% python3 -q
>>> import numpy as np
>>> np.set_printoptions(suppress=True, linewidth=160)
>>> B = np.array([[-1, 1, 1, 2, 0, 1, -2, 2],
...     [-1, 2, -1, -1, 1, 2, 0, 1],
...     [2, -1, -2, 0, 2, -2, -2, -1],
...     [-2, -2, -1, -2, -2, 2, -1, 0],
...     [-1, -1, 1, -1, -1, 0, -1, 1],
...     [2, 1, 1, 1, -2, -1, -2, 1],
...     [2, -2, 0, -2, 2, 0, -2, -2],
...     [2, -1, -1, 1, 2, 0, 1, -2]])
>>> K = B - B.T
>>> K
array([[ 0,  2, -1,  4,  1, -1, -4,  0],
       [-2,  0,  0,  1,  2,  1,  2,  2],
       [ 1,  0,  0,  1,  1, -3, -2,  0],
       [-4, -1, -1,  0, -1,  1,  1, -1],
       [-1, -2, -1,  1,  0,  2, -3, -1],
       [ 1, -1,  3, -1, -2,  0, -2,  1],
       [ 4, -2,  2, -1,  3,  2,  0, -3],
       [ 0, -2,  0,  1,  1, -1,  3,  0]])
>>> K @ K
array([[-39,   3, -16,   7, -11,   3,   9,  10],
       [  3, -18,   6,  -7,   3,   9,   7,  -8],
       [-16,   6, -16,  10,   0,  -2,   0,   1],
       [  7,  -7,  10, -22,  -7,   7,  14,  -3],
       [-11,   3,   0,  -7, -21,  -2,  -4,   6],
       [  3,   9,  -2,   7,  -2, -21,  -4,   7],
       [  9,   7,   0,  14,  -4,  -4, -47,  -4],
       [ 10,  -8,   1,  -3,   6,   7,  -4, -16]])
>>> K.inv()
Traceback (most recent call last):
  File "<python-input-6>", line 1, in <module>
    K.inv()
    ^^^^^
AttributeError: 'numpy.ndarray' object has no attribute 'inv'
>>> (K - K.T) / 2
array([[ 0.,  2., -1.,  4.,  1., -1., -4.,  0.],
       [-2.,  0.,  0.,  1.,  2.,  1.,  2.,  2.],
       [ 1.,  0.,  0.,  1.,  1., -3., -2.,  0.],
       [-4., -1., -1.,  0., -1.,  1.,  1., -1.],
       [-1., -2., -1.,  1.,  0.,  2., -3., -1.],
       [ 1., -1.,  3., -1., -2.,  0., -2.,  1.],
       [ 4., -2.,  2., -1.,  3.,  2.,  0., -3.],
       [ 0., -2.,  0.,  1.,  1., -1.,  3.,  0.]])
>>> np.trace(K)
np.int64(0)
>>> np.round(np.abs(np.linalg.eigvals(K)).max(), 2)
np.float64(7.68)
>>> np.round(np.sort(np.abs(np.linalg.eigvals(K))), 2)
array([1.42, 1.42, 3.15, 3.15, 5.4 , 5.4 , 7.68, 7.68])
>>> x0 = np.array([0, 1, 2, 0, -2, 2, -1, 1])
>>> x0 @ K @ x0
np.int64(0)
>>> np.round(np.linalg.eigvals(K).real, 2) + 0
array([0., 0., 0., 0., 0., 0., 0., 0.])
>>> round(np.linalg.det(K), 2)
np.float64(34225.0)
>>> np.round(np.linalg.svd(K, compute_uv=False), 2)
array([7.68, 7.68, 5.4 , 5.4 , 3.15, 3.15, 1.42, 1.42])
>>> Q = np.linalg.solve(np.eye(8) - K, np.eye(8) + K)
>>> np.round(Q @ Q.T, 2) + 0
array([[1., 0., 0., 0., 0., 0., 0., 0.],
       [0., 1., 0., 0., 0., 0., 0., 0.],
       [0., 0., 1., 0., 0., 0., 0., 0.],
       [0., 0., 0., 1., 0., 0., 0., 0.],
       [0., 0., 0., 0., 1., 0., 0., 0.],
       [0., 0., 0., 0., 0., 1., 0., 0.],
       [0., 0., 0., 0., 0., 0., 1., 0.],
       [0., 0., 0., 0., 0., 0., 0., 1.]])
